% ipython --no-banner

In [1]: import numpy as np

In [2]: np.set_printoptions(precision=3, suppress=True, linewidth=200, floatmode="fixed")

In [3]: arr = np.load("arr.npy")

In [4]: print(arr)
[[0 0 1 1]
 [0 0 0 0]
 [1 0 0 0]
 [1 0 0 0]]

In [5]: print(np.round(np.linalg.eigvalsh(arr).min(), 3))
-1.414

In [6]: print([round(float(np.linalg.det(arr[:i, :i])), 2) + 0 for i in range(1, 5)])
[0.0, 0.0, 0.0, 0.0]

In [7]: print(np.allclose(arr[:-1].T @ np.linalg.lstsq(arr[:-1].T, arr[-1])[0], arr[-1]))
True

In [8]: w, vecs = np.linalg.eigh(arr)

In [9]: print(np.round(vecs.T @ vecs, 3) + 0)
[[1.000 0.000 0.000 0.000]
 [0.000 1.000 0.000 0.000]
 [0.000 0.000 1.000 0.000]
 [0.000 0.000 0.000 1.000]]

In [10]: print(w.sum(), np.trace(arr))
0.0 0

In [11]: print(np.linalg.eigvalsh(arr + 3 * np.eye(4)))
[1.586 3.000 3.000 4.414]

In [12]: print(np.linalg.eigvalsh(arr @ arr))
[0.000 0.000 2.000 2.000]

In [13]: print(np.abs(vecs[:, -1]).round(6).argmax())
0

In [14]: print(np.round(vecs.T @ arr @ vecs, 3) + 0)
[[-1.414  0.000  0.000  0.000]
 [ 0.000  0.000  0.000  0.000]
 [ 0.000  0.000  0.000  0.000]
 [ 0.000  0.000  0.000  1.414]]

In [15]: print(np.unique(w.round(6) + 0, return_counts=True)[1])
[1 2 1]

In [16]: print(np.round(np.linalg.svd(arr, compute_uv=False), 3) + 0)
[1.414 1.414 0.000 0.000]

In [17]: print(w)
[-1.414  0.000  0.000  1.414]
